>>> import numpy as np
>>> from numpy import linalg as LA
>>> np.set_printoptions(precision=1, suppress=True, linewidth=100, floatmode="fixed")
>>> rnd = lambda a: np.round(a, 1) + 0
>>> data = np.load("layer6.npy")
>>> print(data)
[[ 2  0]
 [ 0 -3]]
>>> rnd(LA.norm(data, axis=0))
array([2.0, 3.0])
>>> print(data[:, 0] @ data[:, 1])
0
>>> rnd(LA.pinv(data))
array([[ 0.5,  0.0],
       [ 0.0, -0.3]])
>>> data @ data.T
array([[4, 0],
       [0, 9]])
>>> rng = np.random.default_rng(53)
>>> labels = rng.permutation(2)
>>> A2 = data[:, labels] * rng.choice([-1, 1], 2)
>>> A2
array([[-2,  0],
       [ 0, -3]])
>>> left, _, Vt = LA.svd(data.T @ A2)
>>> print(labels)
[0 1]
>>> left @ Vt
array([[-1.0,  0.0],
       [ 0.0,  1.0]])
>>> print(rnd(LA.eigvalsh(data).min()))
-3.0
>>> [round(float(LA.det(data[:i, :i])), 2) + 0 for i in range(1, 3)]
[2.0, -6.0]
>>> X = np.loadtxt("out4.csv", delimiter=",")
>>> print(X)
[[ 0.0  1.0  3.0]
 [-2.0 -1.0  1.0]
 [ 0.0  1.0  3.0]
 [-2.0 -1.0  1.0]]
>>> # looks like rank 2
>>> left, sv, Vt = LA.svd(X)
>>> np.argmax(sv[:-1] / (sv[1:] + 1e-6)) + 1
np.int64(2)
>>> rnd(sv)
array([4.7, 3.2, 0.0])
>>> A2 = left[:, :2] @ np.diag(sv[:2]) @ Vt[:2]
>>> print(rnd(A2))
[[ 0.0  1.0  3.0]
 [-2.0 -1.0  1.0]
 [ 0.0  1.0  3.0]
 [-2.0 -1.0  1.0]]
>>> print(LA.matrix_rank(A2))
2
>>> rnd(np.abs(X - A2).max())
np.float64(0.0)
